$ python3 -q
>>> import numpy as np
>>> from numpy import linalg as LA
>>> np.set_printoptions(suppress=True, linewidth=160)
>>> m1 = np.load("block5.npy")
>>> print(m1)
[[  1  -3   9 -27]
 [  1  -2   4  -8]
 [  1  -1   1  -1]
 [  1   0   0   0]]
>>> # row 0 dominates
>>> u = np.array([1, -1, 0, 2])
>>> Y = m1 + np.outer(u, np.eye(4)[3])
>>> np.round(LA.det(Y) / LA.det(m1), 2), round(float(1 + LA.solve(m1, u)[3]), 2)
(np.float64(0.67), 0.67)
>>> LA.matrix_rank(LA.inv(Y) - LA.inv(m1), tol=1e-8)
np.int64(1)
>>> Y = LA.inv(m1)
>>> np.allclose(Y, m1.T)
False
>>> np.round(LA.det(m1) * LA.det(Y), 2)
np.float64(1.0)
>>> np.round(LA.slogdet(m1)[0], 2)
np.float64(1.0)
>>> Y = m1 / LA.norm(m1, axis=1, keepdims=True)
>>> C2 = Y @ Y.T
>>> print(np.round(LA.norm(Y, axis=1), 2))
[1. 1. 1. 1.]
>>> (C2 - 2 * np.eye(4)).round(6).argmax(axis=1)
array([1, 0, 1, 2])
>>> C2.round(2)
array([[1.  , 0.98, 0.7 , 0.03],
       [0.98, 1.  , 0.81, 0.11],
       [0.7 , 0.81, 1.  , 0.5 ],
       [0.03, 0.11, 0.5 , 1.  ]])
>>> np.round(np.degrees(np.arccos(np.clip(C2[2, 0], -1, 1))), 2)
np.float64(45.7)
>>> (np.abs(C2) > 0.9).astype(int)
array([[1, 1, 0, 0],
       [1, 1, 0, 0],
       [0, 0, 1, 0],
       [0, 0, 0, 1]])
>>> mat = np.loadtxt("layer0.csv", delimiter=",")
>>> print(mat.round(2))
[[-0.09 -0.65 -0.65  0.22  0.22  0.22]
 [-0.65  0.61 -0.39  0.13  0.13  0.13]
 [-0.65 -0.39  0.61  0.13  0.13  0.13]
 [ 0.22  0.13  0.13  0.96 -0.04 -0.04]
 [ 0.22  0.13  0.13 -0.04  0.96 -0.04]
 [ 0.22  0.13  0.13 -0.04 -0.04  0.96]]
>>> # equal to its transpose
>>> w, V = LA.eigh(mat)
>>> x = np.array([2, 8, 4, 7, 5, 5])
>>> np.round(V * np.maximum(w, 0) @ V.T, 2)
array([[ 0.46, -0.33, -0.33,  0.11,  0.11,  0.11],
       [-0.33,  0.8 , -0.2 ,  0.07,  0.07,  0.07],
       [-0.33, -0.2 ,  0.8 ,  0.07,  0.07,  0.07],
       [ 0.11,  0.07,  0.07,  0.98, -0.02, -0.02],
       [ 0.11,  0.07,  0.07, -0.02,  0.98, -0.02],
       [ 0.11,  0.07,  0.07, -0.02, -0.02,  0.98]])
>>> print(np.round(LA.eigvalsh(mat[1:, 1:]), 2))
[0.09 1.   1.   1.   1.  ]
>>> O, R = LA.qr(mat)
>>> print(np.allclose(R.T @ R, mat.T @ mat))
True
>>> np.round(O.T @ O, 2) + 0
array([[1., 0., 0., 0., 0., 0.],
       [0., 1., 0., 0., 0., 0.],
       [0., 0., 1., 0., 0., 0.],
       [0., 0., 0., 1., 0., 0.],
       [0., 0., 0., 0., 1., 0.],
       [0., 0., 0., 0., 0., 1.]])
>>> np.abs(np.diag(R))
array([1., 1., 1., 1., 1., 1.])
>>> print(O.round(2))
[[-0.09  0.65  0.65 -0.22 -0.22  0.22]
 [-0.65 -0.61  0.39 -0.13 -0.13  0.13]
 [-0.65  0.39 -0.61 -0.13 -0.13  0.13]
 [ 0.22 -0.13 -0.13 -0.96  0.04 -0.04]
 [ 0.22 -0.13 -0.13  0.04 -0.96 -0.04]
 [ 0.22 -0.13 -0.13  0.04  0.04  0.96]]
>>> rng = np.random.default_rng(774241)
>>> lab = rng.permutation(6)
>>> lab
array([2, 3, 5, 4, 1, 0])
>>> Y = mat[lab][:, lab]
>>> np.trace(Y)
np.float64(4.0)
>>> np.allclose(Y, mat)
False
>>> np.round(np.sort(np.abs(LA.eigvals(Y))), 2)
array([1., 1., 1., 1., 1., 1.])
>>> np.round(LA.det(Y), 2), np.round(LA.det(mat[lab]), 2)
(np.float64(-1.0), np.float64(-1.0))
>>> x = np.array([-6, 9, 6, -1, 9, -3])
>>> h = np.maximum(mat @ x, 0)
>>> np.round(mat * (h > 1e-9)[:, None], 2)
array([[-0.  , -0.  , -0.  ,  0.  ,  0.  ,  0.  ],
       [-0.65,  0.61, -0.39,  0.13,  0.13,  0.13],
       [-0.65, -0.39,  0.61,  0.13,  0.13,  0.13],
       [ 0.  ,  0.  ,  0.  ,  0.  , -0.  , -0.  ],
       [ 0.22,  0.13,  0.13, -0.04,  0.96, -0.04],
       [ 0.  ,  0.  ,  0.  , -0.  , -0.  ,  0.  ]])
>>> np.flatnonzero(h > 1e-9)
array([1, 2, 4])
>>> x = np.array([-3, 3, -1, -2, -1, 0])
>>> print(np.round(np.sort(np.abs(np.degrees(np.angle(LA.eigvals(mat))))), 2))
[  0.   0.   0.   0.   0. 180.]
>>> 6 - LA.matrix_rank(mat - np.eye(6), tol=1e-8)
np.int64(5)
>>> np.round(np.abs(LA.eigvals(mat)), 2)
array([1., 1., 1., 1., 1., 1.])
>>> round(LA.det(mat), 2)
np.float64(-1.0)
>>> K = np.array([[4.0, 1.0, 1.0, 1.0, 1.0, 1.0, 1.0, 1.0],
...     [1.0, 4.0, 1.0, 1.0, 1.0, 1.0, 1.0, 1.0],
...     [1.0, 1.0, 4.0, 1.0, 1.0, 1.0, 1.0, 1.0],
...     [1.0, 1.0, 1.0, 4.0, 1.0, 1.0, 1.0, 1.0],
...     [1.0, 1.0, 1.0, 1.0, 4.0, 1.0, 1.0, 1.0],
...     [1.0, 1.0, 1.0, 1.0, 1.0, 4.0, 1.0, 1.0],
...     [1.0, 1.0, 1.0, 1.0, 1.0, 1.0, 4.0, 1.0],
...     [1.0, 1.0, 1.0, 1.0, 1.0, 1.0, 1.0, 4.0]])
>>> # symmetric
>>> K.reshape(-1, 2)
array([[4., 1.],
       [1., 1.],
       [1., 1.],
       [1., 1.],
       [1., 4.],
       [1., 1.],
       [1., 1.],
       [1., 1.],
       [1., 1.],
       [4., 1.],
       [1., 1.],
       [1., 1.],
       [1., 1.],
       [1., 4.],
       [1., 1.],
       [1., 1.],
       [1., 1.],
       [1., 1.],
       [4., 1.],
       [1., 1.],
       [1., 1.],
       [1., 1.],
       [1., 4.],
       [1., 1.],
       [1., 1.],
       [1., 1.],
       [1., 1.],
       [4., 1.],
       [1., 1.],
       [1., 1.],
       [1., 1.],
       [1., 4.]])
>>> K.ravel(order="F")
array([4., 1., 1., 1., 1., 1., 1., 1., 1., 4., 1., 1., 1., 1., 1., 1., 1., 1., 4., 1., 1., 1., 1., 1., 1., 1., 1., 4., 1., 1., 1., 1., 1., 1., 1., 1., 4., 1.,
       1., 1., 1., 1., 1., 1., 1., 4., 1., 1., 1., 1., 1., 1., 1., 1., 4., 1., 1., 1., 1., 1., 1., 1., 1., 4.])
>>> blk = K.reshape(8, 2, -1)
>>> np.einsum("ihd,ihd->ih", blk, blk)
array([[19.,  4.],
       [19.,  4.],
       [19.,  4.],
       [19.,  4.],
       [ 4., 19.],
       [ 4., 19.],
       [ 4., 19.],
       [ 4., 19.]])
>>> blk.transpose(1, 0, 2)
array([[[4., 1., 1., 1.],
        [1., 4., 1., 1.],
        [1., 1., 4., 1.],
        [1., 1., 1., 4.],
        [1., 1., 1., 1.],
        [1., 1., 1., 1.],
        [1., 1., 1., 1.],
        [1., 1., 1., 1.]],

       [[1., 1., 1., 1.],
        [1., 1., 1., 1.],
        [1., 1., 1., 1.],
        [1., 1., 1., 1.],
        [4., 1., 1., 1.],
        [1., 4., 1., 1.],
        [1., 1., 4., 1.],
        [1., 1., 1., 4.]]])
>>> np.swapaxes(blk, 1, 2)[4]
array([[1., 4.],
       [1., 1.],
       [1., 1.],
       [1., 1.]])
>>> np.einsum("ihd,jhd->hij", blk, blk).shape
(2, 8, 8)
>>> K @ (-1.0) ** np.arange(8)
array([ 3., -3.,  3., -3.,  3., -3.,  3., -3.])
>>> print(np.fft.fft(K[0]))
[11.+0.j  3.+0.j  3.+0.j  3.+0.j  3.+0.j  3.+0.j  3.+0.j  3.+0.j]
>>> K @ np.ones(8)
array([11., 11., 11., 11., 11., 11., 11., 11.])
>>> A = np.array([[0.7, -0.1, 1.3, -1.5],
...     [1.7, 0.3, 0.7, 0.3],
...     [-0.4, 0.0, 2.5, 0.2],
...     [-0.8, -0.5, 1.7, 0.7],
...     [0.1, 1.7, 0.0, -0.4],
...     [0.8, -0.3, -1.4, 0.9],
...     [0.6, 0.9, 0.7, -1.0]])
>>> A
array([[ 0.7, -0.1,  1.3, -1.5],
       [ 1.7,  0.3,  0.7,  0.3],
       [-0.4,  0. ,  2.5,  0.2],
       [-0.8, -0.5,  1.7,  0.7],
       [ 0.1,  1.7,  0. , -0.4],
       [ 0.8, -0.3, -1.4,  0.9],
       [ 0.6,  0.9,  0.7, -1. ]])
>>> Y = np.c_[A[:, :1] @ np.array([[1]]), np.array([7, -2, 4, 3, 6, 1, -1])]
>>> Y
array([[ 0.7,  7. ],
       [ 1.7, -2. ],
       [-0.4,  4. ],
       [-0.8,  3. ],
       [ 0.1,  6. ],
       [ 0.8,  1. ],
       [ 0.6, -1. ]])
>>> print(LA.matrix_rank(Y))
2
>>> np.round(LA.norm(Y - A @ LA.lstsq(A, Y)[0], axis=0), 2) + 0
array([0.  , 8.54])
>>> LA.matrix_rank(np.c_[A, Y])
np.int64(5)
>>> left, sv, VT = LA.svd(A, full_matrices=False)
>>> print(np.abs(left[:, 0]).round(6).argmax())
2
>>> np.round(VT @ VT.T, 2) + 0
array([[1., 0., 0., 0.],
       [0., 1., 0., 0.],
       [0., 0., 1., 0.],
       [0., 0., 0., 1.]])
>>> (sv > 1e-8).sum()
np.int64(4)
>>> print(sv.round(2))
[3.78 2.75 1.93 1.54]
>>> round(np.sqrt((sv ** 2).sum()), 2), np.round(LA.norm(A), 2)
(np.float64(5.29), np.float64(5.29))
>>> np.round(np.cumsum(sv ** 2) / np.sum(sv ** 2), 2)
array([0.51, 0.78, 0.91, 1.  ])
>>> x = np.array([3, 1, 2, 1])
>>> np.sign((A @ x).round(6))
array([1., 1., 1., 1., 1., 1., 1.])
>>> np.round((A * x).sum(axis=1), 2)
array([3.1, 7.1, 4. , 1.2, 1.6, 0.2, 3.1])
>>> (A @ x).argmax()
np.int64(1)
>>> x = np.array([2, -2, 0, -3])
>>> target = A @ x
>>> np.round(LA.solve(A.T @ A, A.T @ target), 2) + 0
array([ 2., -2.,  0., -3.])
>>> target = target + 0.1 * rng.normal(size=7)
>>> target.round(2)
array([ 6.07,  1.88, -1.35, -2.53, -2.13, -0.37,  2.42])
>>> c, *_ = LA.lstsq(A, target)
>>> np.round(A.T @ (target - A @ c), 2) + 0
array([0., 0., 0., 0.])
>>> print(c.round())
[ 2. -2.  0. -3.]
